>>> import numpy as np
>>> np.set_printoptions(suppress=True, linewidth=200)
>>> K = np.loadtxt("test15.csv", delimiter=",")
>>> K
array([[ 1.009,  3.008,  5.99 ,  6.008],
       [ 0.984,  3.028,  5.992,  5.98 ],
       [ 0.966,  3.009,  5.989,  6.015],
       [ 1.025,  3.002,  6.039,  6.025],
       [ 0.981,  2.955,  5.987,  5.988],
       [ 0.964,  2.999,  6.033,  5.986],
       [ 1.014,  3.   ,  6.038,  5.982],
       [ 0.983,  3.025,  5.993,  5.974],
       [ 1.002,  3.   ,  5.95 ,  6.018],
       [ 4.013,  6.017,  8.018, -0.019],
       [ 4.009,  5.996,  7.977,  0.002],
       [ 4.023,  5.969,  8.018, -0.015],
       [ 4.002,  5.983,  7.962,  0.014],
       [ 3.987,  5.995,  8.03 , -0.008],
       [ 3.995,  6.019,  7.991, -0.026],
       [ 4.017,  6.029,  7.992, -0.003],
       [ 3.993,  6.028,  8.028, -0.005],
       [ 4.036,  6.02 ,  7.971, -0.041]])
>>> vec = np.array([1, 0, 3, 0])
>>> y = K @ vec
>>> b, lr = np.zeros(4), 1 / np.linalg.norm(K, 2) ** 2
>>> for i in range(30):
...     b -= lr * K.T @ (K @ b - y)
...     if i % 10 == 0: print(i, round(np.linalg.norm(K @ b - y), 3))
... 
0 5.955
10 1.076
20 0.25
>>> round(float(np.linalg.cond(K)), 3)
491.641
>>> vec = np.array([3, 7, 7, 0])
>>> h1 = np.maximum(K @ vec, 0)
>>> np.flatnonzero(h1 > 1e-9)
array([ 0,  1,  2,  3,  4,  5,  6,  7,  8,  9, 10, 11, 12, 13, 14, 15, 16, 17])
>>> np.round(K.T @ h1, 3)
array([ 4559.665,  7733.216, 11487.849,  3551.542])
>>> np.tanh(K @ vec)
array([1., 1., 1., 1., 1., 1., 1., 1., 1., 1., 1., 1., 1., 1., 1., 1., 1., 1.])
>>> out = np.c_[K[:, :3] @ np.array([[1, 1, 5], [3, 3, 0], [0, 1, 1]]), np.array([-5, 1, -7, 1, -9, 0, 4, -5, 6, -1, -9, 6, -7, 3, 4, -6, 8, -4])]
>>> out.round(3)
array([[10.033, 16.023, 11.035, -5.   ],
       [10.068, 16.06 , 10.912,  1.   ],
       [ 9.993, 15.982, 10.819, -7.   ],
       [10.031, 16.07 , 11.164,  1.   ],
       [ 9.846, 15.833, 10.892, -9.   ],
       [ 9.961, 15.994, 10.853,  0.   ],
       [10.014, 16.052, 11.108,  4.   ],
       [10.058, 16.051, 10.908, -5.   ],
       [10.002, 15.952, 10.96 ,  6.   ],
       [22.064, 30.082, 28.083, -1.   ],
       [21.997, 29.974, 28.022, -9.   ],
       [21.93 , 29.948, 28.133,  6.   ],
       [21.951, 29.913, 27.972, -7.   ],
       [21.972, 30.002, 27.965,  3.   ],
       [22.052, 30.043, 27.966,  4.   ],
       [22.104, 30.096, 28.077, -6.   ],
       [22.077, 30.105, 27.993,  8.   ],
       [22.096, 30.067, 28.151, -4.   ]])
>>> np.round(np.linalg.norm(np.linalg.qr(K)[0].T @ out, axis=0) ** 2 / ((out ** 2).sum(axis=0) + 1e-12), 3)
array([1.  , 1.  , 1.  , 0.12])
>>> np.linalg.matrix_rank(np.c_[K, out])
np.int64(5)
>>> np.linalg.matrix_rank(out)
np.int64(4)
>>> np.round(np.linalg.norm(out - K @ np.linalg.lstsq(K, out)[0], axis=0), 3) + 0
array([ 0.   ,  0.   ,  0.   , 21.842])
>>> np.round(np.linalg.lstsq(K, out[:, 0])[0], 3) + 0
array([1., 3., 0., 0.])
>>> cen = K - K.mean(axis=0)
>>> Uu, sig, VT = np.linalg.svd(cen, full_matrices=False)
>>> (np.sign(Uu[:, 0]) == np.sign(Uu[0, 0])).astype(int)
array([1, 1, 1, 1, 1, 1, 1, 1, 1, 0, 0, 0, 0, 0, 0, 0, 0, 0])
>>> np.abs(Uu[:, 0]).argmax()
np.int64(17)
>>> np.linalg.matrix_rank(cen)
np.int64(4)
>>> np.round(np.abs(VT[-1]), 3)
array([0.512, 0.604, 0.12 , 0.599])
>>> np.round(VT[0] * np.sign(VT[0, np.abs(VT[0]).argmax()]), 3)
array([-0.395, -0.394, -0.262,  0.788])
>>> np.round((sig ** 2).sum() ** 2 / (sig ** 4).sum(), 3)
np.float64(1.0)
>>> np.abs(VT[0]).argmax()
np.int64(3)
>>> W0 = np.minimum.outer(np.arange(1, 7), np.arange(1, 7)) * -2
>>> W0
array([[ -2,  -2,  -2,  -2,  -2,  -2],
       [ -2,  -4,  -4,  -4,  -4,  -4],
       [ -2,  -4,  -6,  -6,  -6,  -6],
       [ -2,  -4,  -6,  -8,  -8,  -8],
       [ -2,  -4,  -6,  -8, -10, -10],
       [ -2,  -4,  -6,  -8, -10, -12]])
>>> rng = np.random.default_rng(63259)
>>> labels = rng.permutation(6)
>>> labels
array([3, 5, 1, 2, 0, 4])
>>> out = W0[labels][:, labels]
>>> np.round(np.linalg.det(out), 3), round(float(np.linalg.det(W0[labels])), 3)
(np.float64(64.0), -64.0)
>>> out
array([[ -8,  -8,  -4,  -6,  -2,  -8],
       [ -8, -12,  -4,  -6,  -2, -10],
       [ -4,  -4,  -4,  -4,  -2,  -4],
       [ -6,  -6,  -4,  -6,  -2,  -6],
       [ -2,  -2,  -2,  -2,  -2,  -2],
       [ -8, -10,  -4,  -6,  -2, -10]])
>>> np.diag(out)
array([ -8, -12,  -4,  -6,  -2, -10])
>>> np.allclose(out @ out.T, out.T @ out)
True
>>> np.allclose(out, out.T)
True
>>> round(np.abs(np.linalg.eigvals(out)).max(), 3)
np.float64(34.414)
>>> np.linalg.matrix_power(out, 4)
array([[292304, 352560, 165072, 235536,  85008, 332080],
       [352560, 425360, 199024, 284032, 102480, 400608],
       [165072, 199024,  93280, 133056,  48048, 187488],
       [235536, 284032, 133056, 189824,  68528, 267552],
       [ 85008, 102480,  48048,  68528,  24752,  96544],
       [332080, 400608, 187488, 267552,  96544, 377312]])
>>> (out + out.T) / 2
array([[ -8.,  -8.,  -4.,  -6.,  -2.,  -8.],
       [ -8., -12.,  -4.,  -6.,  -2., -10.],
       [ -4.,  -4.,  -4.,  -4.,  -2.,  -4.],
       [ -6.,  -6.,  -4.,  -6.,  -2.,  -6.],
       [ -2.,  -2.,  -2.,  -2.,  -2.,  -2.],
       [ -8., -10.,  -4.,  -6.,  -2., -10.]])
>>> out @ out
array([[248, 296, 140, 200,  72, 280],
       [296, 364, 164, 236,  84, 340],
       [140, 164,  84, 116,  44, 156],
       [200, 236, 116, 164,  60, 224],
       [ 72,  84,  44,  60,  24,  80],
       [280, 340, 156, 224,  80, 320]])
>>> u = np.array([1, -1, 2, 0, 1])
>>> r1 = np.array([-4, -9, 2])
>>> data = u[:, None] + r1[None, :]
>>> data
array([[ -3,  -8,   3],
       [ -5, -10,   1],
       [ -2,  -7,   4],
       [ -4,  -9,   2],
       [ -3,  -8,   3]])
>>> Uu, sig, VT = np.linalg.svd(data)
>>> evecs = VT[:(sig > 1e-8).sum()]
>>> vec = data[4] + 3 * data[1] + rng.integers(2) * np.eye(3)[0]
>>> vec
array([-18., -38.,   6.])
>>> np.round(np.diag(evecs.T @ evecs), 3)
array([0.335, 0.802, 0.863])
>>> np.round(evecs.T @ evecs, 3)
array([[ 0.335,  0.363,  0.302],
       [ 0.363,  0.802, -0.165],
       [ 0.302, -0.165,  0.863]])
>>> np.allclose(evecs.T @ evecs @ vec, vec)
True
>>> u = np.array([-3, -2])
>>> np.array([np.convolve(row, u, "same") for row in data])
array([[ 9, 30,  7],
       [15, 40, 17],
       [ 6, 25,  2],
       [12, 35, 12],
       [ 9, 30,  7]])
>>> np.cross(data[4, :3], data[0, :3])
array([0, 0, 0])
>>> mat = np.load("w.npy")
>>> mat
array([[-1.053, -1.993,  3.037,  1.007, -0.999, -3.009],
       [-3.998, -2.977,  4.058,  0.98 , -0.99 , -8.011],
       [-2.074, -3.969,  6.02 ,  2.046, -1.97 , -6.108]])
>>> W1 = np.array([[4, 2], [4, 4], [4, 4], [-5, -3], [4, -5], [-3, 3]])
>>> b = np.array([3, 0])
>>> hid = np.maximum(mat @ W1 + b, 0)
>>> (hid > 0).astype(int)
array([[1, 0],
       [1, 0],
       [1, 0]])
>>> hid.round(3)
array([[2.96 , 0.   ],
       [6.505, 0.   ],
       [3.122, 0.   ]])
>>> (hid > 0).mean(axis=0)
array([1., 0.])
>>> cent = np.array([[2, 2], [1, 3]])
>>> np.round(hid @ cent, 3)
array([[ 5.92 ,  5.92 ],
       [13.01 , 13.01 ],
       [ 6.244,  6.244]])
>>> np.unravel_index(np.abs(mat).argmax(), mat.shape)
(np.int64(1), np.int64(5))
>>> np.round(mat.sum(axis=1), 3)
array([ -3.01 , -10.938,  -6.055])
>>> np.linalg.rank(mat)
Traceback (most recent call last):
  File "<python-input-71>", line 1, in <module>
    np.linalg.rank(mat)
    ^^^^^^^^^^^^^^
AttributeError: module 'numpy.linalg' has no attribute 'rank'
>>> mat.shape
(3, 6)
>>> np.round(mat - mat[0], 3)
array([[ 0.   ,  0.   ,  0.   ,  0.   ,  0.   ,  0.   ],
       [-2.945, -0.984,  1.021, -0.027,  0.009, -5.002],
       [-1.021, -1.976,  2.983,  1.039, -0.971, -3.099]])
>>> np.round(mat.mean(axis=0), 3)
array([-2.375, -2.98 ,  4.372,  1.344, -1.32 , -5.709])
>>> J = np.loadtxt("run13.csv", delimiter=",")
>>> J.round(3)
array([[ 0.78,  1.13, -3.05,  1.08,  1.45,  0.38],
       [ 1.06, -1.53,  1.23,  2.56, -0.19, -0.7 ],
       [-0.46,  0.35,  0.51, -0.56,  0.37,  1.14],
       [-1.96,  0.46,  1.8 , -3.96, -1.4 ,  0.2 ],
       [ 0.76, -1.44,  2.16,  2.56,  0.32,  0.68],
       [ 0.8 , -0.06, -1.6 ,  1.  ,  0.  , -1.28]])
>>> labels = rng.permutation(6)
>>> labels
array([1, 0, 3, 4, 5, 2])
>>> out = J[labels][:, labels]
>>> np.allclose(out, J)
False
>>> np.round(np.sort(np.abs(np.linalg.eigvals(out))), 3) + 0
array([0.   , 0.   , 0.   , 0.187, 1.43 , 3.917])
>>> round(np.linalg.det(out), 3), round(np.linalg.det(J[labels]), 3)
(np.float64(-0.0), np.float64(-0.0))
>>> np.trace(out)
np.float64(-5.16)
>>> out.round(3)
array([[-1.53,  1.06,  2.56, -0.19, -0.7 ,  1.23],
       [ 1.13,  0.78,  1.08,  1.45,  0.38, -3.05],
       [ 0.46, -1.96, -3.96, -1.4 ,  0.2 ,  1.8 ],
       [-1.44,  0.76,  2.56,  0.32,  0.68,  2.16],
       [-0.06,  0.8 ,  1.  ,  0.  , -1.28, -1.6 ],
       [ 0.35, -0.46, -0.56,  0.37,  1.14,  0.51]])
>>> np.allclose(J @ J.T, J.T @ J)
False
>>> np.round(np.sort(np.abs(np.linalg.eigvals(J))), 3) + 0
array([0.   , 0.   , 0.   , 0.187, 1.43 , 3.917])
>>> assert J == J.T
Traceback (most recent call last):
  File "<python-input-87>", line 1, in <module>
    assert J == J.T
           ^^^^^^^^
ValueError: The truth value of an array with more than one element is ambiguous. Use a.any() or a.all()
>>> np.linalg.determinant(J)
Traceback (most recent call last):
  File "<python-input-88>", line 1, in <module>
    np.linalg.determinant(J)
    ^^^^^^^^^^^^^^^^^^^^^
AttributeError: module 'numpy.linalg' has no attribute 'determinant'
>>> np.allclose(J, J.T)
False
>>> np.trace(J)
np.float64(-5.16)
>>> theta = np.radians(60)
>>> R = np.eye(6)
>>> R[4, 4] = R[5, 5] = np.cos(theta)
>>> R[4, 5], R[5, 4] = -np.sin(theta), np.sin(theta)
>>> R.round(3)
array([[ 1.   ,  0.   ,  0.   ,  0.   ,  0.   ,  0.   ],
       [ 0.   ,  1.   ,  0.   ,  0.   ,  0.   ,  0.   ],
       [ 0.   ,  0.   ,  1.   ,  0.   ,  0.   ,  0.   ],
       [ 0.   ,  0.   ,  0.   ,  1.   ,  0.   ,  0.   ],
       [ 0.   ,  0.   ,  0.   ,  0.   ,  0.5  , -0.866],
       [ 0.   ,  0.   ,  0.   ,  0.   ,  0.866,  0.5  ]])
>>> out = J @ R.T
>>> np.round(np.linalg.svd(J, compute_uv=False), 3) + 0, np.round(np.linalg.svd(out, compute_uv=False), 3) + 0
(array([6.569, 5.078, 2.304, 0.   , 0.   , 0.   ]), array([6.569, 5.078, 2.304, 0.   , 0.   , 0.   ]))
>>> np.allclose(J @ J.T, out @ out.T)
True
>>> W1 = np.array([[2, 1], [0, 1], [0, 1], [2, 0], [0, 1], [0, 1]])
>>> b = np.array([-2, -1])
>>> hid = np.maximum(J @ W1 + b, 0)
>>> np.round((hid > 0).mean(axis=0), 3)
array([0.667, 0.333])
>>> hid.round(3)
array([[1.72, 0.  ],
       [5.24, 0.  ],
       [0.  , 0.91],
       [0.  , 0.  ],
       [4.64, 1.48],
       [1.6 , 0.  ]])
>>> (hid > 0).astype(int)
array([[1, 0],
       [1, 0],
       [0, 1],
       [0, 0],
       [1, 1],
       [1, 0]])
>>> cent = np.array([[0, -2], [0, 2]])
>>> np.round(hid @ cent, 3)
array([[  0.  ,  -3.44],
       [  0.  , -10.48],
       [  0.  ,   1.82],
       [  0.  ,   0.  ],
       [  0.  ,  -6.32],
       [  0.  ,  -3.2 ]])
>>> (hid @ cent).round(6).argmax(axis=1)
array([0, 0, 1, 0, 0, 0])
>>> W1 @ cent
array([[ 0, -2],
       [ 0,  2],
       [ 0,  2],
       [ 0, -4],
       [ 0,  2],
       [ 0,  2]])
>>> out = np.array([[9, 3, 6, 3, 4],
...     [4, 4, 5, 8, 0],
...     [6, 7, 1, 2, 8],
...     [0, 5, 9, 2, 5],
...     [0, 7, 0, 8, 9]])
>>> out[-1] = out[0]
>>> A = out + 0.3 * np.eye(5)
>>> A
array([[9.3, 3. , 6. , 3. , 4. ],
       [4. , 4.3, 5. , 8. , 0. ],
       [6. , 7. , 1.3, 2. , 8. ],
       [0. , 5. , 9. , 2.3, 5. ],
       [9. , 3. , 6. , 3. , 4.3]])
>>> round(np.log10(np.linalg.cond(A)))
2
>>> np.linalg.matrix_rank(A, rtol=0.1)
np.int64(4)
>>> round(np.linalg.norm(A, 2) / np.linalg.norm(A), 3)
np.float64(0.89)
>>> np.argsort(-np.linalg.norm(A, axis=0).round(6), kind="stable")[:3]
array([0, 2, 4])
